% ipython --no-banner

In [1]: import numpy as np

In [2]: import numpy.linalg as la

In [3]: np.set_printoptions(precision=1, suppress=True, linewidth=200)

In [4]: A = np.loadtxt("sample14.csv", delimiter=",")

In [5]: A
Out[5]: 
array([[ 1.,  0.,  0.],
       [-3.,  1.,  0.],
       [ 4.,  5.,  1.]])

In [6]: # triangular: eigenvalues sit on the diagonal

In [7]: r0 = np.array([-2, 3, 0])

In [8]: other = A + np.outer(r0, np.eye(3)[1])

In [9]: la.matrix_rank(other - A)
Out[9]: np.int64(1)

In [10]: round(float(la.det(other) / la.det(A)), 1), np.round(1 + la.solve(A, r0)[1], 1)
Out[10]: (-2.0, np.float64(-2.0))

In [11]: [round(float(x), 1) for x in la.svd(A, compute_uv=False)[:3]]
Out[11]: [6.6, 3.0, 0.1]

In [12]: np.argsort(-la.norm(A, axis=0).round(6), kind="stable")[:3]
Out[12]: array([0, 1, 2])

In [13]: round(np.log10(la.cond(A)))
Out[13]: 2

In [14]: la.matrix_rank(A - A[0, 0] * np.eye(3))
Out[14]: np.int64(2)

In [15]: np.sort(la.eigvals(A))
Out[15]: array([1., 1., 1.])

In [16]: A @ A
Out[16]: 
array([[ 1.,  0.,  0.],
       [-6.,  1.,  0.],
       [-7., 10.,  1.]])

In [17]: arr = np.array([[1, -2, 4, -8], [1, -1, 1, -1], [1, 0, 0, 0], [1, 1, 1, 1]])

In [18]: # row 0 dominates

In [19]: other = np.array([[7, -9, 5], [6, 9, 3], [-4, -9, -9], [-8, -3, -8]])

In [20]: np.einsum("ik,kj->ji", arr, other)
Out[20]: 
array([[ 43,   5,   7,   1],
       [-39, -24,  -9, -12],
       [ 27,   1,   5,  -9]])

In [21]: la.matrix_rank(np.vstack([arr, other.T]))
Out[21]: np.int64(4)

In [22]: np.einsum("ij,ij->i", arr, arr)
Out[22]: array([85,  4,  1,  4])
